$ python3 -q
>>> import numpy as np
>>> import numpy.linalg as la
>>> np.set_printoptions(precision=2, suppress=True, linewidth=140)
>>> rd = lambda a: np.round(a, 2) + 0
>>> J = np.loadtxt("w.csv", delimiter=",")
>>> print(J)
[[-10.75   2.36   0.21]
 [ -3.47   0.04  -0.62]
 [  1.32   1.37   0.84]
 [ -0.59  -1.01  -0.65]
 [ -2.85  -0.7   -1.06]
 [ -3.71  -1.23  -1.63]
 [  5.08  -1.56  -0.44]
 [  4.49   1.05   0.43]
 [ -3.26   0.36   0.55]
 [  1.2    1.54   1.62]
 [ -6.51   0.23  -0.73]
 [ 10.47  -1.91  -0.42]
 [-11.13   2.67   0.48]
 [  4.26   0.19   0.44]
 [  6.93  -1.43  -0.15]
 [  5.19  -1.41  -0.55]
 [  6.93  -1.52  -0.72]
 [  6.38  -0.47   0.72]
 [ -6.58   1.99   0.72]
 [ -5.6    1.8    0.4 ]
 [ -2.59   1.96   1.05]
 [  0.15  -2.44  -0.79]
 [ -6.     0.67   0.26]
 [  2.84   0.94   0.55]
 [ -1.83   0.24  -0.44]
 [  3.56  -0.89  -0.08]
 [  1.35   1.24   1.63]
 [  0.1    2.07   0.94]]
>>> # column 0 dominates
>>> C = J[[24, 1]].astype(float)
>>> for _ in range(7):
...     idx = la.norm(J[:, None] - C, axis=-1).argmin(axis=1)
...     C = np.array([J[idx == j].mean(axis=0) for j in range(2)])
... 
>>> print(idx)
[1 1 0 0 1 1 0 0 1 0 1 0 1 0 0 0 0 0 1 1 1 0 1 0 1 0 0 0]
>>> print(rd(C))
[[ 3.73 -0.26  0.21]
 [-5.36  0.87 -0.07]]
>>> print(np.abs(C[1] - C[0]).argmax())
0
>>> feats = np.loadtxt("block6.csv", delimiter=",")
>>> print(feats)
[[-1.1  -0.5  -1.5   0.2 ]
 [ 0.9  -0.5   0.    0.1 ]
 [-1.1  -1.5   0.3   1.4 ]
 [ 0.03  0.13  0.53 -1.47]
 [-0.3   0.3   0.   -1.9 ]]
>>> A2 = np.c_[feats[:, :1] @ np.array([[0]]), np.array([-3, 2, 0, -1, 0])]
>>> print(A2)
[[ 0. -3.]
 [ 0.  2.]
 [ 0.  0.]
 [ 0. -1.]
 [ 0.  0.]]
>>> print(rd(la.norm(A2 - feats @ la.lstsq(feats, A2)[0], axis=0)))
[0.  1.6]
>>> print(la.matrix_rank(np.c_[feats, A2]))
5
>>> print(rd(la.lstsq(feats, A2[:, 0])[0]))
[0. 0. 0. 0.]
>>> print(rd(la.norm(la.qr(feats)[0].T @ A2, axis=0) ** 2 / ((A2 ** 2).sum(axis=0) + 1e-12)))
[0.   0.82]
>>> K = np.array([[1, 2, 2, -2, 4],
...     [1, 7, 7, -7, 0],
...     [8, 6, 0, 0, 9],
...     [1, 9, 9, -9, 4],
...     [8, 3, 4, -4, 5]])
>>> print(K)
[[ 1  2  2 -2  4]
 [ 1  7  7 -7  0]
 [ 8  6  0  0  9]
 [ 1  9  9 -9  4]
 [ 8  3  4 -4  5]]
>>> # rank 4
>>> P = feats @ la.solve(feats.T @ feats, feats.T)
>>> print(np.allclose(P @ P, P))
True
>>> print(rd((np.eye(5) - P) @ feats))
[[0. 0. 0. 0.]
 [0. 0. 0. 0.]
 [0. 0. 0. 0.]
 [0. 0. 0. 0.]
 [0. 0. 0. 0.]]
>>> print(rd(np.diag(P)))
[0.94 0.99 0.99 0.47 0.61]
>>> print(rd(la.norm(K, 2) / la.norm(K)))
0.87
>>> print(la.matrix_rank(K, rtol=0.1))
4
>>> print([round(float(x), 2) for x in la.svd(K, compute_uv=False)[:3]])
[23.66, 12.76, 4.29]
>>> print(la.cond(K) > 100)
True
>>> x = np.array([1, -9, 2, -7])
>>> rhs = feats @ x
>>> print(rd(la.pinv(feats) @ feats))
[[1. 0. 0. 0.]
 [0. 1. 0. 0.]
 [0. 0. 1. 0.]
 [0. 0. 0. 1.]]
>>> print(rd(la.solve(feats.T @ feats, feats.T @ rhs)))
[ 1. -9.  2. -7.]
>>> rng = np.random.default_rng(703)
>>> rhs = rhs + 0.02 * rng.normal(size=5)
>>> print(rd(rhs))
[-0.99  4.7   3.2  10.22 10.3 ]
>>> b, *_ = la.lstsq(feats, rhs)
>>> print([round(float(la.norm(la.solve(feats.T @ feats + lam * np.eye(4), feats.T @ rhs))), 2) for lam in (0, 1, 10, 100)])
[11.62, 6.74, 1.96, 0.29]
>>> print(rd(la.norm(rhs - feats @ b)))
0.01
>>> arr = np.load("sample2.npy")
>>> print(arr)
[[6 4 2 4 6]
 [6 4 2 4 6]
 [6 4 2 4 6]
 [9 6 3 6 9]
 [3 2 1 2 3]]
>>> print(rd(la.det(2 * arr)), rd(la.det(arr)))
0.0 0.0
>>> print(rd(np.poly(arr)))
[  1. -21.   0.   0.   0.   0.]
>>> A2 = np.array([[0, 2], [3, 0], [1, 0], [1, 0], [1, -3]])
>>> print(arr @ A2)
[[24 -6]
 [24 -6]
 [24 -6]
 [36 -9]
 [12 -3]]
>>> print(la.matrix_rank(arr @ A2))
1
>>> print(np.einsum("ik,kj->ij", arr, A2))
[[24 -6]
 [24 -6]
 [24 -6]
 [36 -9]
 [12 -3]]
>>> print(np.einsum("ij,ij->i", arr, arr))
[108 108 108 243  27]
>>> print(A2.T @ arr.T)
[[24 24 24 36 12]
 [-6 -6 -6 -9 -3]]
>>> w1 = np.array([[-2, 2], [1, -1], [-2, 1], [2, -2], [1, 2]])
>>> b = np.array([2, -3])
>>> act = np.maximum(arr @ w1 + b, 0)
>>> print((act > 0).astype(int))
[[1 1]
 [1 1]
 [1 1]
 [1 1]
 [1 1]]
>>> print(act)
[[ 4 11]
 [ 4 11]
 [ 4 11]
 [ 5 18]
 [ 3  4]]
>>> C = np.array([[4, -4, -2], [4, 4, -3]])
>>> print((act @ C).round(6).argmax(axis=1))
[0 0 0 0 0]
>>> print(w1 @ C)
[[  0  16  -2]
 [  0  -8   1]
 [ -4  12   1]
 [  0 -16   2]
 [ 12   4  -8]]
>>> A = np.loadtxt("test13.csv", delimiter=",")
>>> print(A)
[[3. 3. 3.]
 [3. 6. 6.]
 [3. 6. 9.]]
>>> evals, V = la.eigh(A)
>>> print(np.unique(evals.round(6) + 0, return_counts=True)[1])
[1 1 1]
>>> print(rd(la.svd(A, compute_uv=False)))
[15.15  1.93  0.92]
>>> print(rd(V.T @ A @ V))
[[ 0.92  0.    0.  ]
 [ 0.    1.93  0.  ]
 [ 0.    0.   15.15]]
>>> print(rd(la.eigvalsh(A + 4 * np.eye(3))))
[ 4.92  5.93 19.15]
>>> P = np.triu(np.array([[1, 0, 4], [1, -4, 2], [-1, -3, 3]]), 1) + np.eye(3)
>>> A2 = P @ A @ la.inv(P)
>>> print(np.trace(A2), np.trace(A))
18.0 18.0
>>> print(la.matrix_rank(A2))
3
>>> print(rd(np.poly(A2)))
[  1. -18.  45. -27.]
>>> print(A2)
[[ 15.  27. -75.]
 [  9.  18. -48.]
 [  3.   6. -15.]]
>>> A2 = A[0, 0] * A[1:] - np.outer(A[1:, 0], A[0])
>>> print(A2)
[[ 0.  9.  9.]
 [ 0.  9. 18.]]
>>> print(la.matrix_rank(A2), la.matrix_rank(A))
2 3
>>> print(np.flatnonzero(~A2.round(6).any(axis=1)))
[]
>>> F = np.load("case3.npy")
>>> print(rd(F))
[[-0.06  0.3   0.76 -0.57]
 [-0.81 -0.17  0.34  0.44]
 [ 0.    0.92 -0.05  0.4 ]
 [ 0.58 -0.21  0.55  0.56]]
>>> print(np.allclose(F, F.T))
False
>>> assert F == F.T
Traceback (most recent call last):
  File "<python-input-79>", line 1, in <module>
    assert F == F.T
           ^^^^^^^^
ValueError: The truth value of an array with more than one element is ambiguous. Use a.any() or a.all()
>>> print(np.allclose(F @ F.T, F.T @ F))
True
>>> print(rd(F @ F))
[[-0.57  0.75 -0.3   0.15]
 [ 0.44  0.01 -0.45  0.77]
 [-0.51 -0.29  0.53  0.61]
 [ 0.46  0.59  0.65  0.11]]
>>> print(rd(la.det(F)))
-1.0
>>> print(rd(la.matrix_power(F, 4)))
[[ 0.88 -0.25 -0.23  0.33]
 [ 0.34  0.92  0.12 -0.12]
 [ 0.17 -0.18  0.96  0.09]
 [-0.28  0.23  0.01  0.93]]
>>> F.inv()
Traceback (most recent call last):
  File "<python-input-84>", line 1, in <module>
    F.inv()
    ^^^^^
AttributeError: 'numpy.ndarray' object has no attribute 'inv'
>>> x = np.array([3, -3, 1, -3])
>>> rhs = F @ x
>>> b, lr = np.zeros(4), 1 / la.norm(F, 2) ** 2
>>> for i in range(6):
...     b -= lr * F.T @ (F @ b - rhs)
...     if i % 2 == 0: print(i, round(la.norm(F @ b - rhs), 2))
... 
0 0.0
2 0.0
4 0.0
>>> print(rd(la.cond(F)))
1.0
>>> print(b)
[ 3. -3.  1. -3.]
>>> print(rd(la.norm(F, "nuc")))
4.0
>>> print(rd(la.norm(F[3], 1)), rd(la.norm(F[3], np.inf)))
1.9 0.58
>>> print(rd(F[3] @ F[2]))
0.0
>>> print(rd(la.norm(F, axis=1)))
[1. 1. 1. 1.]
>>> print(rd(la.norm(F, 1)), rd(la.norm(F, np.inf)))
1.98 1.9
>>> r0 = np.array([1, 1, 3, 1])
>>> A2 = F + np.outer(r0, np.eye(4)[3])
>>> print(rd(la.det(A2) / la.det(F)), rd(1 + la.solve(F, r0)[3]))
2.63 2.63
>>> print(rd(A2))
[[-0.06  0.3   0.76  0.43]
 [-0.81 -0.17  0.34  1.44]
 [ 0.    0.92 -0.05  3.4 ]
 [ 0.58 -0.21  0.55  1.56]]
>>> M = np.loadtxt("a.csv", delimiter=",")
>>> print(M)
[[-0.7  -0.8  -1.44]
 [-1.1   0.6   0.92]
 [ 0.1  -1.5  -3.25]
 [ 0.    0.1   0.3 ]
 [-0.9  -0.5  -1.12]
 [ 1.2  -0.6  -1.33]
 [-0.5  -2.   -3.82]
 [ 0.2   0.3   0.65]
 [ 0.9   2.5   4.83]
 [-0.4   0.6   1.28]
 [ 0.    0.1   0.3 ]
 [ 1.3   0.6   1.09]
 [-0.6   0.    0.01]
 [-0.1   0.1  -0.49]
 [ 1.8  -1.2  -2.24]
 [ 1.    0.   -0.31]
 [ 0.4   2.1   4.26]
 [ 0.    1.2   2.29]
 [ 0.8   0.9   1.84]
 [-0.5  -0.3  -0.42]]
>>> Ac = M - M.mean(axis=1)
Traceback (most recent call last):
  File "<python-input-102>", line 1, in <module>
    Ac = M - M.mean(axis=1)
         ~~^~~~~~~~~~~~~~~~
ValueError: operands could not be broadcast together with shapes (20,3) (20,) 
>>> Ac = M - M.mean(axis=0)
>>> left, sigma, VT = la.svd(Ac, full_matrices=False)
>>> print(rd(sigma))
[10.61  3.44  0.42]
>>> print(np.abs(VT[0]).argmax())
2
>>> print((np.sign(left[:, 0]) == np.sign(left[0, 0])).astype(int))
[1 0 1 0 1 1 1 0 0 0 0 0 1 1 1 1 0 0 0 1]
>>> print(rd(sigma ** 2 / (sigma ** 2).sum()))
[0.9  0.09 0.  ]
>>> print(rd(Ac.mean(axis=0)))
[0. 0. 0.]
>>> print(np.searchsorted(np.cumsum(sigma ** 2) / (sigma ** 2).sum(), 0.9) + 1)
1
>>> idx = M[:, 0] > np.median(M[:, 0])
>>> r0 = M[idx].mean(axis=0) - M[~idx].mean(axis=0)
>>> print((((M - M.mean(axis=0)) @ r0 > 0) == idx).mean())
0.75
>>> print(np.argsort(-np.abs(r0).round(6), kind="stable"))
[0 2 1]
>>> D = la.norm(M[:, None] - M[None], axis=-1)
>>> print(D[8].round(6).argsort(kind="stable")[:4])
[ 8 16 17 18]
>>> print(rd(la.norm(M - M.mean(axis=0), axis=1)))
[2.03 1.54 3.78 0.2  1.77 1.96 4.56 0.52 5.29 1.33 0.2  1.56 0.77 0.7  3.2  0.99 4.56 2.39 1.96 0.96]
>>> print(rd(D[:5, :5]))
[[0.   2.77 2.1  2.08 0.48]
 [2.77 0.   4.82 1.36 2.33]
 [2.1  4.82 0.   3.9  2.56]
 [2.08 1.36 3.9  0.   1.79]
 [0.48 2.33 2.56 1.79 0.  ]]
>>> print(np.flatnonzero(D[8] < D.mean() / 2))
[ 8 16]
>>> print(D.mean(axis=1).argmax())
8
>>> print(la.matrix_rank(D ** 2))
5
>>> print(D.shape)
(20, 20)
>>> E = np.loadtxt("dump.csv", delimiter=",")
>>> print(E)
[[ 10.   5.   8.   4.]
 [  5. -10.   4.  -8.]
 [ 18.   9.  10.   5.]
 [  9. -18.   5. -10.]]
>>> print(la.matrix_rank(E, rtol=0.1))
2
>>> print([round(float(x), 2) for x in la.svd(E, compute_uv=False)[:3]])
[27.03, 27.03, 2.03]
>>> print(round(np.log10(la.cond(E))))
1
>>> evals, V = la.eig(E)
>>> print(rd(evals))
[ 24.6  -24.6   -2.24   2.24]
>>> print(rd(np.sort(la.eigvals(la.inv(E)))))
[-0.45 -0.04  0.04  0.45]
>>> print(rd(E @ V[:, 0] - evals[0] * V[:, 0]))
[0. 0. 0. 0.]
>>> print(rd(np.prod(evals)))
3025.0
>>> print(rd(np.sort(la.eigvals(E @ E))))
[  5.   5. 605. 605.]
>>> q = E.astype(float).copy()
>>> for j in range(4):
...     q[:, j] -= q[:, :j] @ (q[:, :j].T @ q[:, j])
...     q[:, j] /= la.norm(q[:, j])
... 
>>> print(rd(q.T @ q))
[[1. 0. 0. 0.]
 [0. 1. 0. 0.]
 [0. 0. 1. 0.]
 [0. 0. 0. 1.]]
>>> print(rd(q))
[[ 0.43  0.22  0.78  0.39]
 [ 0.22 -0.43  0.39 -0.78]
 [ 0.78  0.39 -0.43 -0.22]
 [ 0.39 -0.78 -0.22  0.43]]
>>> print(np.allclose(E @ E.T, E.T @ E))
False
>>> print(E @ E)
[[305.   0. 200.   0.]
 [  0. 305.   0. 200.]
 [450.   0. 305.   0.]
 [  0. 450.   0. 305.]]
>>> print(rd(la.det(E)))
3025.0
>>> print(np.allclose(E, E.T))
False
>>> print(rd(np.sort(np.abs(la.eigvals(E)))))
[ 2.24  2.24 24.6  24.6 ]
>>> print((E - E.T) / 2)
[[ 0.   0.  -5.  -2.5]
 [ 0.   0.  -2.5  5. ]
 [ 5.   2.5  0.   0. ]
 [ 2.5 -5.   0.   0. ]]
